>>> import numpy as np
>>> from numpy import linalg as LA
>>> np.set_printoptions(precision=2, suppress=True, linewidth=140)
>>> tidy = lambda a: np.round(a, 2) + 0
>>> sig = 10 * 0.5 ** np.arange(5)
>>> Q, _ = LA.qr(np.array([[2.2, -1.8, 0.4, -0.3, -0.2],
...     [0.8, -0.1, 1.7, 0.4, -1.5],
...     [-1.6, 0.3, 0.4, -0.3, 0.6],
...     [0.7, 0.1, 1.6, -1.0, 0.9],
...     [-0.4, 0.8, -0.8, -0.9, 0.8]]))
>>> rng = np.random.default_rng(468678)
>>> K = rng.normal(size=(28, 5)) * sig @ Q
>>> print(tidy(K))
[[  3.94  -2.62  -1.09   3.93  -1.  ]
 [  1.69  -7.58   0.48   3.54  -3.87]
 [ -1.88  -3.7   -3.02   4.34   1.4 ]
 [  1.52  -1.85   3.4   -0.03  -4.36]
 [-10.04  10.61   5.98  -8.85  -0.09]
 [ -9.11   0.59  -5.12   1.17   6.7 ]
 [ -5.92   5.55   1.11  -3.6    2.81]
 [  2.89  -6.64  -0.59   2.79  -2.24]
 [-14.76   9.39   2.42  -7.     3.09]
 [ -6.1    2.73   0.89  -2.59   0.91]
 [  1.09   0.11   2.95  -1.21  -2.14]
 [  2.18  -5.7   -2.39   2.9   -1.59]
 [  8.18   0.22  -0.17  -0.7   -1.23]
 [  0.89  -0.79   2.18   0.85  -0.53]
 [  3.79   5.45   3.25  -6.26  -3.52]
 [  2.64  -4.85   0.45   5.09  -0.79]
 [ -9.5    9.57  -1.78  -4.3    7.45]
 [  6.5   -7.27   0.3    6.05  -2.08]
 [  2.24   0.48  -2.2    2.58   2.55]
 [-16.39   2.72  -0.15  -0.66   6.66]
 [ 12.57 -11.39  -9.45   9.76   3.13]
 [ -8.32   4.01  -1.78  -1.78   5.21]
 [  2.55  -4.35  -0.76   2.7   -1.42]
 [ -5.82   6.65   6.02  -3.97  -0.65]
 [  3.12   0.17   1.6   -0.07  -0.46]
 [ -4.41   0.88   3.66   0.34  -0.74]
 [ -1.75  -1.68  -2.39   2.16   3.8 ]
 [ -5.86   3.41   4.25  -2.05   0.24]]
>>> C2 = np.cov(K, rowvar=False)
>>> print(tidy(np.median(K, axis=0)))
[ 0.99  0.19  0.37  0.15 -0.49]
>>> print(tidy(np.corrcoef(K[:, 1], K[:, 4])[0, 1]))
0.37
>>> print(tidy(LA.eigvalsh(C2)[::-1]))
[85.9  21.76  7.54  1.18  0.24]
>>> print(np.argwhere(np.triu(np.abs(np.corrcoef(K.T)) > 0.8, 1)))
[[1 3]]
>>> print(tidy(np.corrcoef(K.T)))
[[ 1.   -0.74 -0.3   0.66 -0.6 ]
 [-0.74  1.    0.55 -0.94  0.37]
 [-0.3   0.55  1.   -0.67 -0.47]
 [ 0.66 -0.94 -0.67  1.   -0.12]
 [-0.6   0.37 -0.47 -0.12  1.  ]]
>>> print(np.argsort(-K.std(axis=0).round(6), kind="stable"))
[0 1 3 2 4]
